$ python -q
>>> import numpy as np
>>> import numpy.linalg as la
>>> np.set_printoptions(precision=2, suppress=True, linewidth=140, floatmode="fixed")
>>> A = np.load("m.npy")
>>> A
array([[ 1, -1, -2],
       [-1,  1, -1],
       [-2, -1,  1]])
>>> rng = np.random.default_rng(64000)
>>> idx = rng.permutation(3)
>>> idx
array([2, 0, 1])
>>> M2 = A[idx][:, idx]
>>> M2
array([[ 1, -2, -1],
       [-2,  1, -1],
       [-1, -1,  1]])
>>> np.allclose(M2, A)
False
>>> np.trace(M2)
np.int64(3)
>>> X = np.load("run11.npy")
>>> X
array([[  0.20,  -1.70,   1.20],
       [ -0.20,   1.00,  -1.10],
       [  1.00,  -0.50,   0.30],
       [ -0.90,  -0.60,  -1.80],
       [ -1.50,  -1.00,   0.40],
       [ 15.00, -18.00,  -7.00],
       [ -0.60,   1.00,   1.20],
       [ -0.10,  -0.60,  -0.60],
       [ -0.10,   0.30,   1.70],
       [  1.50,  -0.10,  -0.80],
       [ -0.10,  -0.30,  -1.20],
       [ -3.00,  -0.90,   0.50],
       [  0.30,   0.10,  -0.10],
       [ -0.10,   1.50,  -1.30],
       [ -0.30,   0.60,  -0.30],
       [ -1.40,   0.60,   0.00],
       [ -0.50,  -0.70,   0.60]])
>>> evals, vecs = la.eigh(A)
>>> vec = np.array([4, -1, -5])
>>> np.round(vecs * np.abs(evals) @ vecs.T, 2) + 0
array([[ 2.37,  0.00, -0.63],
       [ 0.00,  1.73,  0.00],
       [-0.63,  0.00,  2.37]])
>>> print(np.abs(A).sum(axis=1).max(), np.abs(evals).max())
4 3.0
>>> M2 = X + rng.integers(-2, 3, (17, 1)) @ rng.integers(-2, 3, (1, 3))
>>> M2
array([[  0.20,  -1.70,   2.20],
       [ -0.20,   1.00,   0.90],
       [  1.00,  -0.50,   1.30],
       [ -0.90,  -0.60,   0.20],
       [ -1.50,  -1.00,  -0.60],
       [ 15.00, -18.00,  -7.00],
       [ -0.60,   1.00,  -0.80],
       [ -0.10,  -0.60,  -2.60],
       [ -0.10,   0.30,  -0.30],
       [  1.50,  -0.10,  -2.80],
       [ -0.10,  -0.30,   0.80],
       [ -3.00,  -0.90,  -0.50],
       [  0.30,   0.10,  -1.10],
       [ -0.10,   1.50,  -3.30],
       [ -0.30,   0.60,   1.70],
       [ -1.40,   0.60,   0.00],
       [ -0.50,  -0.70,  -0.40]])
>>> np.abs(M2 - X).sum(axis=1)
array([1.00, 2.00, 1.00, 2.00, 1.00, 0.00, 2.00, 2.00, 2.00, 2.00, 2.00, 1.00, 1.00, 2.00, 2.00, 0.00, 1.00])
>>> feats = np.array([[-4, -8, -8], [-4, -8, -8], [7, 7, -9]])
>>> (A - A.T) / 2
array([[0.00, 0.00, 0.00],
       [0.00, 0.00, 0.00],
       [0.00, 0.00, 0.00]])
>>> np.allclose(A @ A.T, A.T @ A)
True
>>> np.round(la.det(A), 2)
np.float64(-9.0)
>>> A @ A
array([[ 6,  0, -3],
       [ 0,  3,  0],
       [-3,  0,  6]])
>>> np.allclose(A, A.T)
True
>>> print((A + A.T) / 2)
[[ 1.00 -1.00 -2.00]
 [-1.00  1.00 -1.00]
 [-2.00 -1.00  1.00]]
>>> np.unique(feats.round(6), axis=0).shape
(2, 3)
>>> np.abs(np.diag(la.qr(feats)[1])) > 1e-9
array([ True,  True, False])
>>> J = np.load("block1.npy")
>>> J
array([[ 2,  0,  0],
       [ 2,  2,  1],
       [ 3,  4,  3],
       [ 3,  7,  6],
       [ 3,  8,  7],
       [ 4, 10, 10],
       [ 4, 10, 12],
       [ 4, 12, 13],
       [ 4, 14, 16],
       [ 7, 15, 17],
       [10, 16, 17],
       [12, 18, 17],
       [14, 20, 18],
       [16, 20, 18],
       [19, 23, 18],
       [21, 26, 21],
       [23, 26, 24],
       [26, 26, 25],
       [29, 28, 27],
       [29, 31, 28],
       [32, 31, 31],
       [35, 32, 33]])
>>> t3 = np.stack([J, 4 * J, J[::-1]])
>>> la.matrix_rank(t3)
array([3, 3, 3])
>>> t3.sum(axis=0)
array([[ 45,  32,  33],
       [ 42,  41,  36],
       [ 44,  51,  43],
       [ 44,  63,  57],
       [ 41,  66,  60],
       [ 43,  76,  74],
       [ 41,  76,  81],
       [ 39,  83,  83],
       [ 36,  90,  98],
       [ 49,  95, 103],
       [ 62,  98, 102],
       [ 70, 106, 102],
       [ 77, 115, 107],
       [ 84, 114, 106],
       [ 99, 127, 103],
       [109, 140, 117],
       [119, 140, 130],
       [133, 138, 132],
       [148, 147, 141],
       [148, 159, 143],
       [162, 157, 156],
       [177, 160, 165]])
>>> F = np.load("data.npy")
>>> F
array([[0, 2, 2],
       [6, 2, 2],
       [0, 2, 2],
       [0, 2, 2],
       [4, 2, 2],
       [6, 2, 2],
       [0, 2, 2],
       [6, 2, 2],
       [6, 2, 2],
       [4, 2, 2],
       [2, 2, 2],
       [2, 2, 2],
       [0, 2, 2],
       [4, 2, 2],
       [2, 2, 2]])
>>> idx = X[:, 1] > np.median(X[:, 1])
>>> f = X[idx].mean(axis=0) - X[~idx].mean(axis=0)
>>> print(((X - X.mean(axis=0)) @ f > 0).astype(int))
[0 1 1 1 1 0 1 1 1 1 1 1 1 1 1 1 1]
>>> f
array([-1.23,  3.33,  0.76])
>>> idx.astype(int)
array([0, 1, 0, 0, 0, 0, 1, 0, 1, 1, 0, 0, 1, 1, 1, 1, 0])
>>> M2 = np.c_[X[:, :1] @ np.array([[-2]]), np.array([1, 0, 2, 2, 2, 3, 2, 1, 3, 0, 1, 3, 2, 3, 3, 0, 1])]
>>> M2
array([[ -0.40,   1.00],
       [  0.40,   0.00],
       [ -2.00,   2.00],
       [  1.80,   2.00],
       [  3.00,   2.00],
       [-30.00,   3.00],
       [  1.20,   2.00],
       [  0.20,   1.00],
       [  0.20,   3.00],
       [ -3.00,   0.00],
       [  0.20,   1.00],
       [  6.00,   3.00],
       [ -0.60,   2.00],
       [  0.20,   3.00],
       [  0.60,   3.00],
       [  2.80,   0.00],
       [  1.00,   1.00]])
>>> np.round(la.norm(M2 - X @ la.lstsq(X, M2)[0], axis=0), 2) + 0
array([0.00, 7.32])
>>> la.norm(la.qr(X)[0].T @ M2, axis=0) ** 2 / ((M2 ** 2).sum(axis=0) + 1e-12)
array([1.00, 0.22])
>>> np.round(la.lstsq(X, M2[:, 0])[0], 2) + 0
array([-2.00,  0.00,  0.00])
>>> proj = M2 @ la.solve(M2.T @ M2, M2.T)
>>> np.allclose(proj @ proj, proj)
True
>>> np.round(la.eigvalsh(proj), 2) + 0
array([0.00, 0.00, 0.00, 0.00, 0.00, 0.00, 0.00, 0.00, 0.00, 0.00, 0.00, 0.00, 0.00, 0.00, 0.00, 1.00, 1.00])
>>> proj @ M2[:, 0]
array([ -0.40,   0.40,  -2.00,   1.80,   3.00, -30.00,   1.20,   0.20,   0.20,  -3.00,   0.20,   6.00,  -0.60,   0.20,   0.60,   2.80,
         1.00])
>>> arr = np.load("test0.npy")
>>> arr
array([[-16, -12,   8,  -6],
       [ -8,  -6,   4,  -3],
       [ -4,  -6, -14,  12],
       [-12, -12, -10,   9]])
>>> f, r1 = arr[3], arr[1]
>>> f @ r1
np.int64(101)
>>> p = (f @ r1) / (f @ f) * f
>>> r1 - p
array([-5.42, -3.42,  6.15, -4.94])
>>> p
array([-2.58, -2.58, -2.15,  1.94])
>>> la.lstsq(arr[:-1].T, arr[-1])[2]
np.int32(2)
>>> np.unique(arr.round(6), axis=0).shape
(4, 4)
>>> cov = arr.T @ arr
>>> print(np.trace(cov), (arr ** 2).sum())
1486 1486
>>> (arr @ arr.T).shape
(4, 4)
>>> np.allclose(cov, cov.T)
True
>>> print(np.round(la.eigvalsh(cov)[::-1], 2) + 0)
[882.23 603.77   0.00   0.00]
>>> np.diag(cov)
array([480, 360, 376, 270])
>>> np.round(la.svd(arr, compute_uv=False) ** 2, 2) + 0
array([882.23, 603.77,   0.00,   0.00])
>>> cov
array([[ 480,  408,   16,  -36],
       [ 408,  360,   84,  -90],
       [  16,   84,  376, -318],
       [ -36,  -90, -318,  270]])
>>> Uu, sv, Vh = la.svd(feats, full_matrices=False)
>>> np.abs(Vh[0])
array([0.39, 0.72, 0.58])
>>> np.abs(Uu[:, 0]).round(6).argmax()
np.int64(0)
>>> np.cumsum(sv ** 2) / np.sum(sv ** 2)
array([0.62, 1.00, 1.00])
>>> Uu.shape, sv.shape, Vh.shape
((3, 3), (3,), (3, 3))
>>> sv.round(2) + 0
array([17.05, 13.28,  0.00])
>>> np.allclose(Uu * sv @ Vh, feats)
True
>>> print(round(float(np.sqrt((sv ** 2).sum())), 2), np.round(la.norm(feats), 2))
21.61 21.61
>>> np.round(sv / sv[0], 2) + 0
array([1.00, 0.78, 0.00])
>>> np.round(Vh @ Vh.T, 2) + 0
array([[1.00, 0.00, 0.00],
       [0.00, 1.00, 0.00],
       [0.00, 0.00, 1.00]])
>>> Uu, sv, Vh = la.svd(arr)
>>> print(sv.round(2) + 0)
[29.70 24.57  0.00  0.00]
>>> M2 = Uu[:, :2] @ np.diag(sv[:2]) @ Vh[:2]
>>> la.matrix_rank(M2)
np.int64(2)
>>> M2
array([[-16.00, -12.00,   8.00,  -6.00],
       [ -8.00,  -6.00,   4.00,  -3.00],
       [ -4.00,  -6.00, -14.00,  12.00],
       [-12.00, -12.00, -10.00,   9.00]])
>>> E = np.load("layer17.npy")
>>> E
array([[  3.94, -23.42,  -6.10],
       [  3.70, -21.13,  -6.50],
       [  3.25, -16.59,  -7.13],
       [  2.61,  -9.55,  -7.49],
       [  2.19,  -4.77,  -6.80],
       [  2.00,  -3.01,  -6.01],
       [  1.76,  -1.59,  -4.71],
       [  1.64,  -1.21,  -4.12],
       [  1.32,  -0.69,  -2.81],
       [  0.68,  -0.31,  -1.09],
       [  0.00,   0.00,   0.01],
       [ -1.83,   1.25,   1.30],
       [ -1.95,   1.36,   1.34],
       [ -2.49,   1.87,   1.46],
       [ -4.95,   4.67,   1.26],
       [ -5.76,   5.74,   1.01],
       [ -7.04,   7.56,   0.48],
       [-11.78,  15.24,  -2.45],
       [-12.82,  17.09,  -3.24],
       [-25.85,  43.27, -15.65]])
>>> idx = E[:, 1] > np.median(E[:, 1])
>>> f = E[idx].mean(axis=0) - E[~idx].mean(axis=0)
>>> f
array([-9.76, 18.03,  3.83])
>>> (((E - E.mean(axis=0)) @ f > 0) == idx).mean()
np.float64(0.95)
>>> M = np.array([[1, -4, 16, -64],
...     [1, -3, 9, -27],
...     [1, -2, 4, -8],
...     [1, -1, 1, -1],
...     [1, 0, 0, 0]])
>>> proj = J @ la.solve(J.T @ J, J.T)
>>> np.diag(proj)
array([0.01, 0.01, 0.01, 0.04, 0.06, 0.07, 0.14, 0.14, 0.26, 0.20, 0.10, 0.07, 0.10, 0.07, 0.28, 0.29, 0.09, 0.12, 0.16, 0.15, 0.23, 0.40])
>>> np.round(la.eigvalsh(proj), 2) + 0
array([0.00, 0.00, 0.00, 0.00, 0.00, 0.00, 0.00, 0.00, 0.00, 0.00, 0.00, 0.00, 0.00, 0.00, 0.00, 0.00, 0.00, 0.00, 0.00, 1.00, 1.00, 1.00])
>>> np.round(proj @ J[:, 2], 2) + 0
array([ 0.00,  1.00,  3.00,  6.00,  7.00, 10.00, 12.00, 13.00, 16.00, 17.00, 17.00, 17.00, 18.00, 18.00, 18.00, 21.00, 24.00, 25.00, 27.00,
       28.00, 31.00, 33.00])
